% python3 -q
>>> import numpy as np
>>> from numpy import linalg as LA
>>> np.set_printoptions(precision=2, suppress=True, linewidth=100, legacy="1.25")
>>> rnd = lambda a: np.round(a, 2) + 0
>>> M = np.loadtxt("m.csv", delimiter=",")
>>> M
array([[-0.99, -2.02,  0.01,  0.99, -1.01],
       [-1.  , -2.  ,  0.  ,  1.03, -0.93],
       [-0.98, -1.99, -0.04,  0.97, -1.01],
       [-1.  , -2.02, -0.01,  1.  , -0.99],
       [-1.01, -1.99,  0.02,  1.01, -0.99],
       [-0.99, -2.  , -0.02,  0.97, -1.  ],
       [-1.01, -1.98,  0.02,  1.02, -1.  ],
       [-0.97, -1.97, -0.01,  0.99, -1.02],
       [-1.03, -2.05, -0.03,  1.  , -1.  ],
       [-1.01, -2.02, -0.02,  1.  , -1.01],
       [ 1.  , -2.  , -2.  ,  1.98,  1.97],
       [ 1.03, -2.02, -2.01,  2.  ,  2.  ],
       [ 1.  , -2.02, -1.98,  2.01,  1.97],
       [ 0.98, -1.97, -2.  ,  2.01,  2.  ],
       [ 1.  , -1.98, -1.95,  2.  ,  2.02],
       [ 1.02, -2.  , -2.03,  1.95,  1.96],
       [ 0.98, -2.01, -1.96,  2.03,  2.02],
       [ 0.99, -1.98, -1.99,  1.98,  2.04],
       [ 0.97, -2.  , -1.98,  1.99,  2.02],
       [ 1.04, -2.01, -2.01,  2.  ,  2.02]])
>>> Uu, sig, VT = LA.svd(M)
>>> np.argmax(sig[:-1] / (sig[1:] + 1e-6)) + 1
2
>>> rnd(sig)
array([13.34,  7.85,  0.14,  0.07,  0.05])
>>> Y = Uu[:, :2] @ np.diag(sig[:2]) @ VT[:2]
>>> LA.matrix_rank(Y)
2
>>> rnd(Y)
array([[-1.01, -2.01,  0.  ,  1.  , -1.01],
       [-0.98, -2.01, -0.03,  1.01, -0.96],
       [-0.99, -1.99, -0.01,  0.99, -0.99],
       [-1.  , -2.02, -0.01,  1.01, -0.99],
       [-1.  , -2.  ,  0.  ,  0.99, -1.  ],
       [-1.  , -1.99, -0.01,  0.99, -0.99],
       [-1.  , -2.  ,  0.  ,  0.99, -1.01],
       [-0.99, -1.98,  0.  ,  0.98, -0.99],
       [-1.01, -2.04, -0.01,  1.02, -1.01],
       [-1.01, -2.02, -0.01,  1.01, -1.01],
       [ 0.99, -2.  , -1.98,  1.99,  1.99],
       [ 1.01, -2.01, -2.  ,  2.01,  2.02],
       [ 0.98, -2.02, -1.98,  2.  ,  1.98],
       [ 1.  , -1.99, -1.99,  1.99,  2.  ],
       [ 1.  , -1.98, -1.98,  1.98,  2.  ],
       [ 1.  , -1.99, -1.98,  1.99,  1.99],
       [ 0.99, -2.02, -1.99,  2.01,  2.  ],
       [ 1.02, -1.98, -1.99,  1.99,  2.02],
       [ 1.  , -2.  , -1.99,  1.99,  2.  ],
       [ 1.02, -2.  , -2.01,  2.01,  2.03]])
>>> rnd(LA.norm(M - Y, 2)), rnd(sig[2])
(0.14, 0.14)
>>> rnd(LA.norm(M - Y) / LA.norm(M))
0.01
>>> rnd(np.abs(M - Y).max())
0.05
